>>> import numpy as np
>>> from numpy import linalg as LA
>>> np.set_printoptions(suppress=True, linewidth=200)
>>> W0 = np.array([[2, 8, 0, 3, 4, 8],
...     [8, 5, 9, 1, 8, 3],
...     [1, 9, 6, 8, 3, 2],
...     [4, 7, 9, 6, 0, 0]])
>>> W0[-1] = W0[0] + -2 * W0[1]
>>> W0
array([[  2,   8,   0,   3,   4,   8],
       [  8,   5,   9,   1,   8,   3],
       [  1,   9,   6,   8,   3,   2],
       [-14,  -2, -18,   1, -12,   2]])
>>> # rank 3
>>> Uu, sigma, Vt = LA.svd(W0)
>>> np.argmax(sigma[:-1] / (sigma[1:] + 1e-6)) + 1
np.int64(3)
>>> B = Uu[:, :3] @ np.diag(sigma[:3]) @ Vt[:3]
>>> B.round(3) + 0
array([[  2.,   8.,   0.,   3.,   4.,   8.],
       [  8.,   5.,   9.,   1.,   8.,   3.],
       [  1.,   9.,   6.,   8.,   3.,   2.],
       [-14.,  -2., -18.,   1., -12.,   2.]])
>>> LA.matrix_rank(B)
np.int64(3)
>>> round(float(LA.norm(W0 - B, 2)), 3), np.round(sigma[3], 3)
(0.0, np.float64(0.0))
>>> round(LA.norm(W0 - B) / LA.norm(W0), 3)
np.float64(0.0)
>>> LA.matrix_rank(W0, rtol=0.05)
np.int64(3)
>>> B = W0 / np.sqrt((W0 ** 2).mean(axis=1, keepdims=True))
>>> np.round(LA.norm(B, axis=1), 3)
array([2.449, 2.449, 2.449, 2.449])
>>> LA.matrix_rank(B) == LA.matrix_rank(W0)
np.True_
>>> B = W0[0, 0] * W0[1:] - np.outer(W0[1:, 0], W0[0])
>>> B
array([[  0, -54,  18, -22, -16, -58],
       [  0,  10,  12,  13,   2,  -4],
       [  0, 108, -36,  44,  32, 116]])
>>> W0[:, 0] / W0[0, 0]
array([ 1. ,  4. ,  0.5, -7. ])
>>> LA.matrix_rank(B), LA.matrix_rank(W0)
(np.int64(2), np.int64(3))
>>> rank = LA.matrix_rank(W0)
>>> rank
np.int64(3)
>>> null = LA.svd(W0)[2][rank:].T
>>> [int(LA.matrix_rank(W0[:, :j + 1])) for j in range(6)]
[1, 2, 3, 3, 3, 3]
>>> np.round(W0 @ null, 3) + 0
array([[0., 0., 0.],
       [0., 0., 0.],
       [0., 0., 0.],
       [0., 0., 0.]])
>>> [int(LA.matrix_rank(W0[:i])) for i in range(1, len(W0) + 1)]
[1, 2, 3, 3]
>>> [int(LA.matrix_rank(np.delete(W0, i, axis=0))) for i in range(4)]
[3, 3, 2, 3]
>>> B = np.array([[1, 1], [1, -1]])
>>> rng = np.random.default_rng(54803)
>>> m1 = np.kron(B, np.kron(B, B))[rng.permutation(8)][:5]
>>> m1
array([[ 1,  1,  1,  1,  1,  1,  1,  1],
       [ 1, -1, -1,  1,  1, -1, -1,  1],
       [ 1, -1,  1, -1, -1,  1, -1,  1],
       [ 1, -1, -1,  1, -1,  1,  1, -1],
       [ 1, -1,  1, -1,  1, -1,  1, -1]])
>>> B = m1[0, 0] * m1[1:] - np.outer(m1[1:, 0], m1[0])
>>> B
array([[ 0, -2, -2,  0,  0, -2, -2,  0],
       [ 0, -2,  0, -2, -2,  0, -2,  0],
       [ 0, -2, -2,  0, -2,  0,  0, -2],
       [ 0, -2,  0, -2,  0, -2,  0, -2]])
>>> m1[:, 0] / m1[0, 0]
array([1., 1., 1., 1., 1.])
>>> np.flatnonzero(~B.round(6).any(axis=1))
array([], dtype=int64)
>>> LA.matrix_rank(B), LA.matrix_rank(m1)
(np.int64(4), np.int64(5))
>>> round(float(LA.norm(m1)), 3)
6.325
>>> np.abs(m1).max()
np.int64(1)
>>> np.unravel_index(np.abs(m1).argmax(), m1.shape)
(np.int64(0), np.int64(0))
>>> LA.matrix_rank(m1)
np.int64(5)
>>> np.count_nonzero(m1)
np.int64(40)
>>> vec = np.array([0, 1, 3, 0, -2, 1, -1, 1])
>>> m1 @ (2 * vec)
array([  6, -10,  14,  -6,  -6])
>>> m1 @ vec
array([ 3, -5,  7, -3, -3])
>>> m1 @ np.eye(8)[7]
array([ 1.,  1.,  1., -1., -1.])
>>> m1 * vec
array([[ 0,  1,  3,  0, -2,  1, -1,  1],
       [ 0, -1, -3,  0, -2, -1,  1,  1],
       [ 0, -1,  3,  0,  2,  1,  1,  1],
       [ 0, -1, -3,  0,  2,  1, -1, -1],
       [ 0, -1,  3,  0, -2, -1, -1, -1]])
>>> LA.norm(m1 @ vec) <= LA.norm(m1, 2) * LA.norm(vec) + 1e-9
np.True_
>>> feats = np.load("dump.npy")
>>> feats
array([[ 1, -1,  1, -1,  1, -1,  1, -1],
       [ 1,  1,  1,  1,  1,  1,  1,  1],
       [ 1, -1, -1,  1, -1,  1,  1, -1],
       [ 1, -1, -1,  1,  1, -1, -1,  1]])
>>> w1 = np.array([[3, -3, -2],
...     [2, -1, 0],
...     [1, -3, -2],
...     [-1, 3, 1],
...     [-2, 1, -1],
...     [0, 0, 0],
...     [-1, -3, -3],
...     [-1, 1, -2]])
>>> coef = np.array([1, -3, -2])
>>> act = np.maximum(feats @ w1 + coef, 0)
>>> act
array([[2, 0, 0],
       [2, 0, 0],
       [2, 0, 0],
       [0, 6, 0]])
>>> (act > 0).mean(axis=0)
array([0.75, 0.25, 0.  ])
>>> basis = np.array([[2, -1], [0, -2], [1, -1]])
>>> act @ basis
array([[  4,  -2],
       [  4,  -2],
       [  4,  -2],
       [  0, -12]])
>>> w1 @ basis
array([[ 4,  5],
       [ 4,  0],
       [ 0,  7],
       [-1, -6],
       [-5,  1],
       [ 0,  0],
       [-5, 10],
       [-4,  1]])
>>> vec = np.array([1, 0, 1])
>>> LA.norm(act @ vec) <= LA.norm(act, 2) * LA.norm(vec) + 1e-9
np.True_
>>> act @ (2 * vec)
array([4, 4, 4, 0])
>>> (act @ vec).argmax()
np.int64(0)
>>> act * vec
array([[2, 0, 0],
       [2, 0, 0],
       [2, 0, 0],
       [0, 0, 0]])
>>> act @ vec
array([2, 2, 2, 0])
>>> act @ np.ones(3)
array([2., 2., 2., 6.])
>>> data = np.array([[-9, 8, -2, -7, -9, 1, -7],
...     [0, 9, -8, -8, -9, -8, 5],
...     [0, 0, 5, 8, 3, -1, 2],
...     [0, 0, 0, 6, -8, 2, 7],
...     [0, 0, 0, 0, -1, 5, -1],
...     [0, 0, 0, 0, 0, -9, 1],
...     [0, 0, 0, 0, 0, 0, -3]])
>>> LA.matrix_rank(W0, rtol=0.1)
np.int64(3)
>>> [round(float(x), 3) for x in LA.svd(W0, compute_uv=False)[:3]]
[31.278, 15.558, 6.972]
>>> round(float(LA.norm(W0, 2) / LA.norm(W0)), 3)
0.878
>>> np.round(np.sort(LA.eigvals(data)), 3)
array([-9., -9., -3., -1.,  5.,  6.,  9.])
>>> LA.matrix_rank(data - data[0, 0] * np.eye(7))
np.int64(6)
>>> [int(LA.matrix_rank(LA.matrix_power(data, p))) for p in range(1, 8)]
[7, 7, 7, 7, 7, 7, 7]
>>> np.prod(np.diag(data)), np.round(LA.det(data), 3)
(np.int64(65610), np.float64(65610.0))
>>> r0 = np.array([3, 3, 2, 3, 0, 0, 3])
>>> B = data + np.outer(r0, np.eye(7)[3])
>>> LA.matrix_rank(B - data)
np.int64(1)
>>> LA.matrix_rank(LA.inv(B) - LA.inv(data), tol=1e-8)
np.int64(1)
>>> blk = np.stack([data, -2 * data, data[::-1]])
>>> (blk @ data.T).shape
(3, 7, 7)
>>> blk.shape
(3, 7, 7)
>>> np.round(LA.norm(blk, axis=(1, 2)), 3)
array([32.894, 65.788, 32.894])
>>> np.einsum("bij,cij->bc", blk, blk)
array([[ 1082, -2164,   329],
       [-2164,  4328,  -658],
       [  329,  -658,  1082]])
>>> K = np.loadtxt("block11.csv", delimiter=",")
>>> K
array([[4., 4.],
       [4., 8.]])
>>> B = np.array([[-2, 4, -4],
...     [5, 5, 0],
...     [-1, -3, -3],
...     [-1, 0, 1],
...     [-1, 0, 5],
...     [-2, -3, -4],
...     [1, 5, -3],
...     [0, -5, 5]])
>>> LA.matrix_rank(m1 @ B)
np.int64(3)
>>> np.einsum("ik,kj->ij", m1, B)
array([[ -1,   3,  -3],
       [ -7,  -5,  17],
       [ -9, -17,  -9],
       [ -7,   9, -17],
       [ -5,   9,  -7]])
>>> np.einsum("ij->j", m1)
array([ 5, -3,  1,  1,  1,  1,  1,  1])
>>> m1 @ B
array([[ -1,   3,  -3],
       [ -7,  -5,  17],
       [ -9, -17,  -9],
       [ -7,   9, -17],
       [ -5,   9,  -7]])
>>> np.einsum("ik,kj->ji", m1, B)
array([[ -1,  -7,  -9,  -7,  -5],
       [  3,  -5, -17,   9,   9],
       [ -3,  17,  -9, -17,  -7]])
>>> round(float(LA.norm(K[1], 1)), 3), round(float(LA.norm(K[1], np.inf)), 3)
(12.0, 8.0)
>>> round(float(LA.norm(K) ** 2 / LA.norm(K, 2) ** 2), 3)
1.021
>>> np.round(LA.norm(K, 2), 3)
np.float64(10.472)
>>> LA.norm(K, axis=1).argmax()
np.int64(1)
>>> np.round(LA.norm(K, "nuc"), 3)
np.float64(12.0)
>>> np.round(LA.norm(K, axis=0), 3)
array([5.657, 8.944])
>>> np.round(LA.norm(K[1] - K[0]), 3)
np.float64(4.0)
>>> round(float(LA.norm(K, 1)), 3), round(LA.norm(K, np.inf), 3)
(12.0, np.float64(12.0))
>>> vals, V = LA.eig(K)
>>> np.round(np.sort(LA.eigvals(LA.inv(K))), 3)
array([0.095, 0.655])
>>> np.round(np.sort(LA.eigvals(K @ K)), 3)
array([  2.334, 109.666])
>>> Q, r_ = LA.qr(K)
>>> np.round(Q.T @ Q, 3) + 0
array([[1., 0.],
       [0., 1.]])
>>> np.round(abs(r_[0, 0]), 3), round(float(LA.norm(K[:, 0])), 3)
(np.float64(5.657), 5.657)
>>> mat = np.array([[-1, 2, 1, 2],
...     [0, 0, 0, 0],
...     [-1, 2, -1, 2],
...     [-1, 2, -1, 2],
...     [0, 0, 0, 0],
...     [0, 0, 0, 0],
...     [1, 0, -1, 0],
...     [2, -2, 0, -2],
...     [0, 0, 0, 0],
...     [-1, 2, -1, 2],
...     [-1, 2, 1, 2],
...     [0, 0, 0, 0],
...     [-1, 2, 1, 2],
...     [-1, 2, -1, 2],
...     [-1, 2, -1, 2],
...     [0, 0, 0, 0]])
>>> Uu, sigma, Vt = LA.svd(mat)
>>> sigma.round(3) + 0
array([9.154, 2.962, 1.199, 0.   ])
>>> B = Uu[:, :3] @ np.diag(sigma[:3]) @ Vt[:3]
>>> LA.matrix_rank(B)
np.int64(3)
>>> round(float(LA.norm(mat - B) / LA.norm(mat)), 3)
0.0
>>> LA.matrix_rank(mat, rtol=0.05)
np.int64(3)
>>> B.round(3) + 0
array([[-1.,  2.,  1.,  2.],
       [ 0.,  0.,  0.,  0.],
       [-1.,  2., -1.,  2.],
       [-1.,  2., -1.,  2.],
       [ 0.,  0.,  0.,  0.],
       [ 0.,  0.,  0.,  0.],
       [ 1.,  0., -1.,  0.],
       [ 2., -2.,  0., -2.],
       [ 0.,  0.,  0.,  0.],
       [-1.,  2., -1.,  2.],
       [-1.,  2.,  1.,  2.],
       [ 0.,  0.,  0.,  0.],
       [-1.,  2.,  1.,  2.],
       [-1.,  2., -1.,  2.],
       [-1.,  2., -1.,  2.],
       [ 0.,  0.,  0.,  0.]])
>>> round(float(np.abs(mat - B).max()), 3)
0.0
>>> round(LA.norm(mat - B, 2), 3), round(float(sigma[3]), 3)
(np.float64(0.0), 0.0)
